$ python3 -q
>>> import numpy as np
>>> np.set_printoptions(suppress=True, linewidth=120)
>>> mat = np.loadtxt("a.csv", delimiter=",")
>>> mat
array([[-4.,  4.,  4.,  0.,  0.,  1.,  2.,  1., -4.,  3., -1., -4., -1.],
       [ 0.,  8.,  8.,  4.,  4.,  5.,  6.,  5.,  0.,  7.,  3.,  0.,  3.],
       [-4.,  4.,  4.,  0.,  0.,  1.,  2.,  1., -4.,  3., -1., -4., -1.],
       [-4.,  4.,  4.,  0.,  0.,  1.,  2.,  1., -4.,  3., -1., -4., -1.],
       [-1.,  7.,  7.,  3.,  3.,  4.,  5.,  4., -1.,  6.,  2., -1.,  2.],
       [-6.,  2.,  2., -2., -2., -1.,  0., -1., -6.,  1., -3., -6., -3.],
       [-3.,  5.,  5.,  1.,  1.,  2.,  3.,  2., -3.,  4.,  0., -3.,  0.],
       [-3.,  5.,  5.,  1.,  1.,  2.,  3.,  2., -3.,  4.,  0., -3.,  0.],
       [-1.,  7.,  7.,  3.,  3.,  4.,  5.,  4., -1.,  6.,  2., -1.,  2.],
       [-5.,  3.,  3., -1., -1.,  0.,  1.,  0., -5.,  2., -2., -5., -2.],
       [-6.,  2.,  2., -2., -2., -1.,  0., -1., -6.,  1., -3., -6., -3.]])
>>> np.linalg.cond(mat) > 100
np.True_
>>> np.round(np.linalg.norm(mat, 2) / np.linalg.norm(mat), 2)
np.float64(0.85)
>>> [round(float(x), 2) for x in np.linalg.svd(mat, compute_uv=False)[:3]]
[34.59, 21.67, 0.0]
>>> rank = np.linalg.matrix_rank(mat)
>>> rank
np.int64(2)
>>> null = np.linalg.svd(mat)[2][rank:].T
>>> [int(np.linalg.matrix_rank(mat[:, :j + 1])) for j in range(13)]
[1, 2, 2, 2, 2, 2, 2, 2, 2, 2, 2, 2, 2]
>>> [int(np.linalg.matrix_rank(np.delete(mat, i, axis=0))) for i in range(11)]
[2, 2, 2, 2, 2, 2, 2, 2, 2, 2, 2]
>>> np.linalg.matrix_rank(mat.T @ mat), np.linalg.matrix_rank(mat @ mat.T)
(np.int64(2), np.int64(2))
>>> np.allclose(mat @ null, 0)
True
>>> [int(np.linalg.matrix_rank(mat[:i])) for i in range(1, len(mat) + 1)]
[1, 2, 2, 2, 2, 2, 2, 2, 2, 2, 2]
>>> null.shape
(13, 11)
>>> A2 = mat / np.sqrt((mat ** 2).mean(axis=1, keepdims=True))
>>> np.round(np.linalg.norm(A2, axis=1), 2)
array([3.61, 3.61, 3.61, 3.61, 3.61, 3.61, 3.61, 3.61, 3.61, 3.61, 3.61])
>>> A2 = mat / np.linalg.norm(mat, axis=1, keepdims=True)
>>> G = A2 @ A2.T
>>> (G - 2 * np.eye(11)).round(6).argmax(axis=1)
array([ 2,  4,  0,  0,  8, 10,  7,  6,  4,  5,  5])
>>> (np.abs(G) > 0.9).astype(int)
array([[1, 0, 1, 1, 0, 0, 1, 1, 0, 1, 0],
       [0, 1, 0, 0, 1, 0, 0, 0, 1, 0, 0],
       [1, 0, 1, 1, 0, 0, 1, 1, 0, 1, 0],
       [1, 0, 1, 1, 0, 0, 1, 1, 0, 1, 0],
       [0, 1, 0, 0, 1, 0, 0, 0, 1, 0, 0],
       [0, 0, 0, 0, 0, 1, 0, 0, 0, 1, 1],
       [1, 0, 1, 1, 0, 0, 1, 1, 0, 0, 0],
       [1, 0, 1, 1, 0, 0, 1, 1, 0, 0, 0],
       [0, 1, 0, 0, 1, 0, 0, 0, 1, 0, 0],
       [1, 0, 1, 1, 0, 1, 0, 0, 0, 1, 1],
       [0, 0, 0, 0, 0, 1, 0, 0, 0, 1, 1]])
>>> round(np.degrees(np.arccos(np.clip(G[4, 9], -1, 1))), 2)
np.float64(67.09)
>>> np.argwhere(np.triu(np.abs(G) > 0.95, 1))
array([[ 0,  2],
       [ 0,  3],
       [ 1,  4],
       [ 1,  8],
       [ 2,  3],
       [ 4,  8],
       [ 5,  9],
       [ 5, 10],
       [ 6,  7],
       [ 9, 10]])
>>> J = np.load("m.npy")
>>> J
array([[ 1,  2,  1, -2, -2, -1, -2, -2,  1, -2],
       [-2,  1,  2,  1, -2, -2, -1, -2, -2,  1],
       [ 1, -2,  1,  2,  1, -2, -2, -1, -2, -2],
       [-2,  1, -2,  1,  2,  1, -2, -2, -1, -2],
       [-2, -2,  1, -2,  1,  2,  1, -2, -2, -1],
       [-1, -2, -2,  1, -2,  1,  2,  1, -2, -2],
       [-2, -1, -2, -2,  1, -2,  1,  2,  1, -2],
       [-2, -2, -1, -2, -2,  1, -2,  1,  2,  1],
       [ 1, -2, -2, -1, -2, -2,  1, -2,  1,  2],
       [ 2,  1, -2, -2, -1, -2, -2,  1, -2,  1]])
>>> x0 = np.array([0, -2, 0, 2, 0, 3, -1, 3, -3, 0])
>>> rhs = J @ x0
>>> beta, lr = np.zeros(10), 1 / np.linalg.norm(J, 2) ** 2
>>> for i in range(10):
...     beta -= lr * J.T @ (J @ beta - rhs)
...     if i % 2 == 0: print(i, round(np.linalg.norm(J @ beta - rhs), 2))
... 
0 14.42
2 7.7
4 4.38
6 2.53
8 1.48
>>> np.round(np.linalg.cond(J), 2)
np.float64(2.12)
>>> beta.round(2)
array([-0.07, -1.9 , -0.08,  2.02,  0.05,  2.86, -0.83,  2.86, -2.91, -0.01])
